>>> import numpy as np
>>> import numpy.linalg as la
>>> np.set_printoptions(suppress=True, linewidth=100)
>>> def rd(a):
...     return np.round(a, 1) + 0
... 
>>> mat = -2 * np.eye(3) + np.ones((3, 3))
>>> mat
array([[-1.,  1.,  1.],
       [ 1., -1.,  1.],
       [ 1.,  1., -1.]])
>>> vals, vecs = la.eigh(mat)
>>> vec = np.array([5, 0, 0])
>>> vec @ mat @ vec
np.float64(-25.0)
>>> print((np.sign(vecs[:, -1].round(6)) == np.sign(vecs[0, -1].round(6))).astype(int))
[1 1 1]
>>> rd(vecs * np.abs(vals) @ vecs.T)
array([[ 1.7, -0.3, -0.3],
       [-0.3,  1.7, -0.3],
       [-0.3, -0.3,  1.7]])
>>> print(rd(la.eigvalsh(mat[1:, 1:])))
[-2.  0.]
>>> rd(vecs * np.maximum(vals, 0) @ vecs.T)
array([[0.3, 0.3, 0.3],
       [0.3, 0.3, 0.3],
       [0.3, 0.3, 0.3]])
>>> vec @ mat @ vec / (vec @ vec), rd(vals[0]), vals[-1]
(np.float64(-1.0), np.float64(-2.0), np.float64(1.0))
>>> W = np.array([[3, 2, 1, 2, 3, 1], [0, 0, 3, 3, 3, 2], [1, 2, 1, 3, 2, 0]])
>>> b = np.array([-5, 5, -4, 1, 0, -2])
>>> hid = np.maximum(mat @ W + b, 0)
>>> print((hid > 0).astype(int))
[[0 1 0 1 1 0]
 [0 1 0 1 1 0]
 [0 1 0 1 1 1]]
>>> print(hid)
[[0. 5. 0. 5. 2. 0.]
 [0. 9. 0. 3. 2. 0.]
 [0. 5. 0. 3. 4. 1.]]
>>> rd((hid > 0).mean(axis=0))
array([0. , 1. , 0. , 1. , 1. , 0.3])
>>> la.matrix_rank(hid)
np.int64(3)
>>> cent = np.array([[-5, -1, -6],
...     [-3, -7, 0],
...     [6, 5, 8],
...     [5, 9, -5],
...     [-7, 2, 8],
...     [0, -6, 7]])
>>> W @ cent
array([[-26,   6,  11],
       [ 12,  36,  47],
       [ -4,  21,   3]])
>>> (hid @ cent).round(6).argmax(axis=1)
array([1, 2, 2])
>>> O, vecs = la.qr(mat[:, :1])[0], la.qr(mat[:, 1:])[0]
>>> sigma = la.svd(O.T @ vecs, compute_uv=False)
>>> rd(la.norm(O @ O.T - vecs @ vecs.T, 2))
np.float64(1.0)
>>> (sigma > 0.9).sum()
np.int64(0)
>>> rd(sigma)
array([0.6])
>>> other = np.array([[9, 1, 4], [2, 3, 9]])
>>> E = other.T @ other
>>> E
array([[85, 15, 54],
       [15, 10, 31],
       [54, 31, 97]])
>>> other = np.array([[0, 2], [0, 2]])
>>> cent = np.kron(other, E)
>>> print(cent.shape)
(6, 6)
>>> cent
array([[  0,   0,   0, 170,  30, 108],
       [  0,   0,   0,  30,  20,  62],
       [  0,   0,   0, 108,  62, 194],
       [  0,   0,   0, 170,  30, 108],
       [  0,   0,   0,  30,  20,  62],
       [  0,   0,   0, 108,  62, 194]])
>>> Uu, sigma, Vt = la.svd(E)
>>> vecs = Vt[:(sigma > 1e-8).sum()]
>>> rng = np.random.default_rng(4)
>>> vec = E[0] + 3 * E[1] + rng.integers(2) * np.eye(3)[0]
>>> vec
array([131.,  45., 147.])
>>> print(np.allclose(vecs.T @ vecs @ vec, vec))
False
>>> la.matrix_rank(np.vstack([E, vec]))
np.int64(3)
>>> rd(np.diag(vecs.T @ vecs))
array([1. , 0.1, 0.9])
>>> rd(la.norm(vec - vecs.T @ vecs @ vec))
np.float64(0.0)
>>> rd(vecs.T @ vecs)
array([[1. , 0. , 0. ],
       [0. , 0.1, 0.3],
       [0. , 0.3, 0.9]])
>>> X = np.load("arr.npy")
>>> X
array([[ 0.5,  2. ,  0.8],
       [-1.5, -4.7,  1. ],
       [ 0.7,  1.4, -1.8],
       [ 1.2,  3. , -0.6],
       [ 2. , -3.9, -0.4],
       [-0.3,  0.4,  1.9],
       [-1.2, -1. , -0.6],
       [ 2.1,  2.6,  2.6],
       [-1.7,  1.1,  0.1],
       [-0.1, -1.5,  2.2],
       [-0.1, -5. ,  2. ],
       [ 1.2, -0.6, -4.7],
       [-0.2, -2.4,  0.7],
       [ 0. , -0.3, -2.4],
       [ 0. ,  1.3, -2.6],
       [-0.8,  3.5, -1.9],
       [-0.3,  2.2,  4.7]])
>>> vec = np.array([-7, -7, 9])
>>> target = X @ vec
>>> b, lr = np.zeros(3), 1 / la.norm(X, 2) ** 2
>>> for i in range(200):
...     b -= lr * X.T @ (X @ b - target)
...     if i % 50 == 0: print(i, round(la.norm(X @ b - target), 1))
... 
0 28.3
50 0.0
100 0.0
150 0.0
>>> rd(b)
array([-7., -7.,  9.])
>>> z = rng.permutation(3)
>>> other = X[:, z] * rng.choice([-1, 1], 3)
>>> print(other)
[[ 0.8  0.5  2. ]
 [ 1.  -1.5 -4.7]
 [-1.8  0.7  1.4]
 [-0.6  1.2  3. ]
 [-0.4  2.  -3.9]
 [ 1.9 -0.3  0.4]
 [-0.6 -1.2 -1. ]
 [ 2.6  2.1  2.6]
 [ 0.1 -1.7  1.1]
 [ 2.2 -0.1 -1.5]
 [ 2.  -0.1 -5. ]
 [-4.7  1.2 -0.6]
 [ 0.7 -0.2 -2.4]
 [-2.4  0.  -0.3]
 [-2.6  0.   1.3]
 [-1.9 -0.8  3.5]
 [ 4.7 -0.3  2.2]]
>>> Uu, _, Vt = la.svd(X.T @ other)
>>> rd(la.lstsq(X, other)[0])
array([[0., 1., 0.],
       [0., 0., 1.],
       [1., 0., 0.]])
>>> Xc = (X - X.mean(axis=0)) / X.std(axis=0)
>>> np.argwhere(np.abs(Xc) > 2)
array([[11,  2],
       [16,  2]])
>>> b = la.lstsq(np.delete(Xc, 2, axis=1), Xc[:, 2])[0]
>>> rd(b)
array([-0.1, -0.1])
